$ ipython --no-banner

In [1]: import numpy as np

In [2]: import numpy.linalg as la

In [3]: np.set_printoptions(precision=3, suppress=True, linewidth=140)

In [4]: A = np.load("dump.npy")

In [5]: print(A)
[[ 4  4  8]
 [ 4  6  2]
 [ 0  0  0]
 [ 0  0  0]
 [ 0  0  0]
 [ 0  0  0]
 [ 0  0  0]
 [ 0  0  0]
 [ 3  5  0]
 [ 0  0  0]
 [ 4  6  2]
 [ 6  6 14]
 [ 0  0  0]]

In [6]: Uu, sv, Vt = la.svd(A)

In [7]: print(sv)
[21.124  7.985  0.168]

In [8]: B = Uu[:, :2] @ np.diag(sv[:2]) @ Vt[:2]

In [9]: print(la.matrix_rank(A, rtol=0.05))
2

In [10]: C2 = A.T @ A

In [11]: print(np.diag(C2))
[ 93 149 268]

In [12]: print(la.eigvalsh(C2)[::-1])
[446.214  63.758   0.028]

In [13]: print(np.allclose(C2, C2.T))
True

In [14]: C2 = np.cov(A, rowvar=False)

In [15]: print(np.corrcoef(A.T))
[[1.    0.963 0.797]
 [0.963 1.    0.607]
 [0.797 0.607 1.   ]]

In [16]: print(C2)
[[ 4.923  5.949  7.5  ]
 [ 5.949  7.744  7.167]
 [ 7.5    7.167 18.   ]]

In [17]: print(np.polyfit(A[:, 1], A[:, 0], 1))
[0.768 0.02 ]

In [18]: print(np.median(A, axis=0))
[0. 0. 0.]

In [19]: W0 = np.array([[-2, 3, 0, 0, 1, -3, -1, 0],
    ...:     [0, 3, -1, -2, -2, 0, -2, 2],
    ...:     [0, 0, -1, 1, 2, -2, -1, -3],
    ...:     [0, 0, 0, -1, -3, 0, 2, 3],
    ...:     [0, 0, 0, 0, -1, 0, 2, 2],
    ...:     [0, 0, 0, 0, 0, 0, -1, 3],
    ...:     [0, 0, 0, 0, 0, 0, 2, 0],
    ...:     [0, 0, 0, 0, 0, 0, 0, -3]])

In [20]: print(np.round(la.norm(W0, 2) / la.norm(W0), 3))
0.711

In [21]: print(np.argsort(-la.norm(W0, axis=0).round(6), kind="stable")[:3])
[7 4 6]

In [22]: print(la.matrix_rank(W0, rtol=0.1))
6

In [23]: X = np.load("w.npy")

In [24]: print(X)
[[ 2.1 -0.2 -0.9  0.5 -0.4  0.5  1.   0.7]
 [-0.5  0.   1.   1.2 -0.2  1.3 -1.   0.6]
 [ 1.7 -0.2  0.2  0.1  0.3  0.2 -0.1  0.3]
 [ 0.6  2.1 -0.5  0.9 -0.5 -0.5  0.2 -0.7]
 [-0.3  0.5 -0.3 -1.4 -1.5  1.4 -0.5 -0.6]]

In [25]: print(la.matrix_rank(X))
5

In [26]: print(X.shape)
(5, 8)

In [27]: B = np.array([[1, 1], [1, -1]])

In [28]: rng = np.random.default_rng(58203)

In [29]: F = np.kron(B, np.kron(B, B))[rng.permutation(8)][:6]

In [30]: print(F)
[[ 1  1  1  1  1  1  1  1]
 [ 1 -1  1 -1  1 -1  1 -1]
 [ 1 -1 -1  1 -1  1  1 -1]
 [ 1  1 -1 -1 -1 -1  1  1]
 [ 1 -1 -1  1  1 -1 -1  1]
 [ 1  1  1  1 -1 -1 -1 -1]]

In [31]: blk = np.stack([F, -3 * F, F[::-1]])

In [32]: print(np.einsum("bij,cij->bc", blk, blk))
[[  48 -144    0]
 [-144  432    0]
 [   0    0   48]]

In [33]: print(la.norm(F, axis=1))
[2.828 2.828 2.828 2.828 2.828 2.828]

In [34]: print(la.norm(F, axis=1).argmax())
0

In [35]: print(round(float(la.norm(F, "nuc")), 3))
16.971

In [36]: W1 = np.array([[0, 1, 0],
    ...:     [0, 0, 1],
    ...:     [2, 1, 0],
    ...:     [1, 0, 0],
    ...:     [0, 2, 0],
    ...:     [0, 1, 0],
    ...:     [0, 1, 1],
    ...:     [2, 2, 2]])

In [37]: coef = np.array([2, 1, 4])

In [38]: act = np.maximum(F @ W1 + coef, 0)

In [39]: print((act > 0).astype(int))
[[1 1 1]
 [1 1 1]
 [0 0 1]
 [1 1 1]
 [1 1 1]
 [1 0 1]]

In [40]: print(act)
[[7 9 8]
 [1 3 2]
 [0 0 2]
 [1 1 8]
 [3 3 4]
 [3 0 2]]

In [41]: C = np.array([[0, 0], [0, 0], [2, 2]])

In [42]: print((act @ C).round(6).argmax(axis=1))
[0 0 0 0 0 0]

In [43]: r0 = np.array([2, 1])

In [44]: print(np.array([np.convolve(row, r0, "same") for row in F]))
[[ 2  3  3  3  3  3  3  3]
 [ 2 -1  1 -1  1 -1  1 -1]
 [ 2 -1 -3  1 -1  1  3 -1]
 [ 2  3 -1 -3 -3 -3  1  3]
 [ 2 -1 -3  1  3 -1 -3  1]
 [ 2  3  3  3 -1 -3 -3 -3]]

In [45]: print(np.polyval(r0, F[2]))
[ 3 -1 -1  3 -1  3  3 -1]

In [46]: print(np.correlate(F[2], F[0], "full"))
[ 1  0 -1  0 -1  0  1  0 -1  0  1  0  1  0 -1]

In [47]: print(np.convolve(F[2], r0))
[ 2 -1 -3  1 -1  1  3 -1 -1]

In [48]: feats = np.loadtxt("test5.csv", delimiter=",")

In [49]: print(feats)
[[0.225 0.125 0.125 0.075 0.075 0.225 0.15  0.   ]
 [0.122 0.22  0.024 0.195 0.122 0.171 0.098 0.049]
 [0.225 0.125 0.15  0.125 0.1   0.175 0.025 0.075]
 [0.281 0.156 0.062 0.062 0.094 0.031 0.25  0.062]
 [0.167 0.25  0.25  0.056 0.139 0.028 0.111 0.   ]
 [0.243 0.189 0.027 0.135 0.    0.162 0.135 0.108]
 [0.059 0.029 0.147 0.235 0.176 0.118 0.088 0.147]
 [0.195 0.171 0.195 0.    0.171 0.049 0.171 0.049]]

In [50]: B = feats / np.sqrt((feats ** 2).mean(axis=1, keepdims=True))

In [51]: print(la.norm(B, axis=1))
[2.828 2.828 2.828 2.828 2.828 2.828 2.828 2.828]

In [52]: print(la.matrix_rank(B) == la.matrix_rank(feats))
True

In [53]: print(np.round(la.norm(feats, "nuc"), 3))
2.216

In [54]: print(np.round(feats[6] @ feats[4], 3))
0.105

In [55]: print(round(float(la.norm(feats) ** 2 / la.norm(feats, 2) ** 2), 3))
1.242

In [56]: print(round(float(la.norm(feats[6] - feats[4])), 3))
0.367

In [57]: print(la.norm(feats, axis=1))
[0.408 0.397 0.389 0.433 0.434 0.413 0.395 0.41 ]

In [58]: E = np.load("block17.npy")

In [59]: print(E)
[[ 0.427 -0.901 -0.082]
 [-0.901 -0.415 -0.129]
 [-0.082 -0.129  0.988]]

In [60]: print(np.poly(E))
[ 1. -1. -1.  1.]

In [61]: print(np.einsum("ij,ji->", E, E))
3.0

In [62]: print(la.eigvals(E))
[ 1. -1.  1.]

In [63]: print(round(float(la.eigvals(E).sum().real), 3))
1.0

In [64]: print(np.kron(np.eye(2, dtype=int), E))
[[ 0.427 -0.901 -0.082  0.    -0.    -0.   ]
 [-0.901 -0.415 -0.129 -0.    -0.    -0.   ]
 [-0.082 -0.129  0.988 -0.    -0.     0.   ]
 [ 0.    -0.    -0.     0.427 -0.901 -0.082]
 [-0.    -0.    -0.    -0.901 -0.415 -0.129]
 [-0.    -0.     0.    -0.082 -0.129  0.988]]

In [65]: print(round(float(la.det(E[::-1])), 3))
1.0

In [66]: print(np.round(la.det(2 * E), 3), round(float(la.det(E)), 3))
-8.0 -1.0

In [67]: print(np.trace(E))
1.0

In [68]: print((E + E.T) / 2)
[[ 0.427 -0.901 -0.082]
 [-0.901 -0.415 -0.129]
 [-0.082 -0.129  0.988]]

In [69]: print(np.round(E @ E, 3) + 0)
[[1. 0. 0.]
 [0. 1. 0.]
 [0. 0. 1.]]

In [70]: print(np.round(la.matrix_power(E, 2), 3) + 0)
[[1. 0. 0.]
 [0. 1. 0.]
 [0. 0. 1.]]
